$ python -q
>>> import numpy as np
>>> from numpy import linalg as LA
>>> np.set_printoptions(precision=3, suppress=True, linewidth=160, sign=" ")
>>> arr = np.load("w.npy")
>>> print(arr)
[[-2.1 -0.3  1.6 -1.5 -0.6 -0.9  0.3 -0.4  0.4 -1.1 -0.3 -0.3 -0.7]
 [-2.5  1.7  0.  -0.5  1.1  0.  -2.1  1.3 -0.9 -0.2  1.   0.2  0.1]
 [-0.3 -1.  -0.3 -1.1 -0.5 -0.7 -0.8 -0.1 -0.4  0.4  0.  -0.2  0.7]
 [ 0.6 -1.   0.7 -1.  -1.3 -1.7  1.1 -0.3 -0.6 -0.9 -1.5  2.1 -0.7]
 [-0.8 -0.2  0.9 -0.6  1.8 -0.4  0.3 -0.7  0.2  0.  -0.8 -0.3 -1.7]
 [ 0.6  2.3  0.4 -0.3  0.4  1.5  0.7  0.3  0.3  1.8  0.1  1.1 -1. ]
 [ 0.3  0.9  0.1 -2.5  1.1  0.1 -0.4  0.5  0.   1.5  0.1 -0.4 -0.7]
 [-1.6  0.3 -1.1  0.2  2.3 -1.5  2.6  0.3  0.4 -0.2  0.2 -1.2 -0.1]]
>>> B = arr / np.sqrt((arr ** 2).mean(axis=1, keepdims=True))
>>> print(B[3])
[ 0.524 -0.873  0.611 -0.873 -1.135 -1.484  0.961 -0.262 -0.524 -0.786 -1.31   1.834 -0.611]
>>> print(LA.norm(B, axis=1))
[ 3.606  3.606  3.606  3.606  3.606  3.606  3.606  3.606]
>>> u, v = arr[0], arr[7]
>>> print(round(float(u @ u), 3))
12.77
>>> p = (u @ v) / (u @ u) * u
>>> print(p)
[-0.426 -0.061  0.325 -0.304 -0.122 -0.183  0.061 -0.081  0.081 -0.223 -0.061 -0.061 -0.142]
>>> print(np.round(LA.norm(u + v) ** 2 + LA.norm(u - v) ** 2, 3))
65.5
>>> print(LA.matrix_rank(np.outer(u, v)))
1
>>> rng = np.random.default_rng(6267)
>>> B = arr + rng.integers(-2, 3, (8, 7)) @ rng.integers(-2, 3, (7, 13))
>>> print(B)
[[ -6.1  -3.3   4.6  -8.5 -10.6  -0.9  -9.7   5.6   3.4   8.9   2.7  -1.3   4.3]
 [ -6.5  10.7  -8.   -4.5   1.1  -9.  -11.1   1.3  -8.9   1.8   1.    1.2  -2.9]
 [  3.7  -2.   -0.3   7.9   4.5   2.3  -3.8   1.9  11.6  -4.6 -11.   -5.2  -2.3]
 [  0.6   4.   -2.3  -2.    1.7  -6.7   1.1  -2.3  -7.6  -2.9  -2.5   2.1  -4.7]
 [ -4.8   1.8  -4.1  -5.6   1.8  -0.4   1.3  -2.7  -7.8  -1.    8.2   6.7   1.3]
 [  4.6   1.3   0.4  10.7   4.4   4.5   5.7  -1.7  11.3  -2.2  -6.9  -1.9  -2. ]
 [ -0.7   1.9  -0.9 -10.5   4.1  -2.9  -0.4   0.5 -16.   -0.5   6.1   5.6  -2.7]
 [ -9.6   3.3  -7.1  -6.8   0.3  -1.5  -6.4  -1.7   2.4   4.8   7.2  -1.2  -0.1]]
>>> print(np.round(LA.svd(B - arr, compute_uv=False), 3) + 0)
[ 40.513  25.824  19.355  12.215   6.857   4.957   1.21    0.   ]
>>> B = np.array([[-2, -2, -1],
...     [-3, 3, -3],
...     [-3, -2, -1],
...     [0, -3, -2],
...     [1, 2, 3],
...     [3, -2, 3],
...     [0, 0, 0],
...     [3, -2, -2],
...     [0, -3, 2],
...     [-1, 0, 2],
...     [2, 1, -2],
...     [-1, 1, -1],
...     [3, 2, -2]])
>>> print(arr @ B)
[[ -5.5   2.8   1.6]
 [  7.2  15.3  -5.5]
 [  3.5   4.5   1.2]
 [-13.9  -0.2  -5.4]
 [ -8.4   1.7  13. ]
 [ -9.2   1.3   2.7]
 [ -3.7   8.7   9.1]
 [  5.8  10.3   4.6]]
>>> print(np.einsum("ik,kj->ij", arr, B))
[[ -5.5   2.8   1.6]
 [  7.2  15.3  -5.5]
 [  3.5   4.5   1.2]
 [-13.9  -0.2  -5.4]
 [ -8.4   1.7  13. ]
 [ -9.2   1.3   2.7]
 [ -3.7   8.7   9.1]
 [  5.8  10.3   4.6]]
>>> print(np.einsum("ik,kj->ji", arr, B))
[[ -5.5   7.2   3.5 -13.9  -8.4  -9.2  -3.7   5.8]
 [  2.8  15.3   4.5  -0.2   1.7   1.3   8.7  10.3]
 [  1.6  -5.5   1.2  -5.4  13.    2.7   9.1   4.6]]
>>> print(np.einsum("ij,ij->i", arr, arr))
[ 12.77  18.6    4.63  17.05   9.49  14.44  11.7   19.98]
>>> B @ arr
Traceback (most recent call last):
  File "<python-input-23>", line 1, in <module>
    B @ arr
    ~~^~~~~
ValueError: matmul: Input operand 1 has a mismatch in its core dimension 0, with gufunc signature (n?,k),(k,m?)->(n?,m?) (size 8 is different from 3)
>>> print(B.T @ arr.T)
[[ -5.5   7.2   3.5 -13.9  -8.4  -9.2  -3.7   5.8]
 [  2.8  15.3   4.5  -0.2   1.7   1.3   8.7  10.3]
 [  1.6  -5.5   1.2  -5.4  13.    2.7   9.1   4.6]]
>>> x = np.array([3, 1, 2, 3, 2, 2, 4, 2, 0, 5, 5, 0, 4])
>>> print((arr @ x).argmax())
5
>>> print(arr * x)
[[-6.3 -0.3  3.2 -4.5 -1.2 -1.8  1.2 -0.8  0.  -5.5 -1.5 -0.  -2.8]
 [-7.5  1.7  0.  -1.5  2.2  0.  -8.4  2.6 -0.  -1.   5.   0.   0.4]
 [-0.9 -1.  -0.6 -3.3 -1.  -1.4 -3.2 -0.2 -0.   2.   0.  -0.   2.8]
 [ 1.8 -1.   1.4 -3.  -2.6 -3.4  4.4 -0.6 -0.  -4.5 -7.5  0.  -2.8]
 [-2.4 -0.2  1.8 -1.8  3.6 -0.8  1.2 -1.4  0.   0.  -4.  -0.  -6.8]
 [ 1.8  2.3  0.8 -0.9  0.8  3.   2.8  0.6  0.   9.   0.5  0.  -4. ]
 [ 0.9  0.9  0.2 -7.5  2.2  0.2 -1.6  1.   0.   7.5  0.5 -0.  -2.8]
 [-4.8  0.3 -2.2  0.6  4.6 -3.  10.4  0.6  0.  -1.   1.  -0.  -0.4]]
>>> print(arr @ np.ones(13))
[-5.9 -0.8 -4.3 -4.5 -2.3  8.2  0.6  0.6]
>>> print(LA.norm(arr @ x) <= LA.norm(arr, 2) * LA.norm(x) + 1e-9)
True
>>> print(arr @ x)
[-20.3  -6.5  -6.8 -17.8 -10.8  16.7   1.5   6.1]
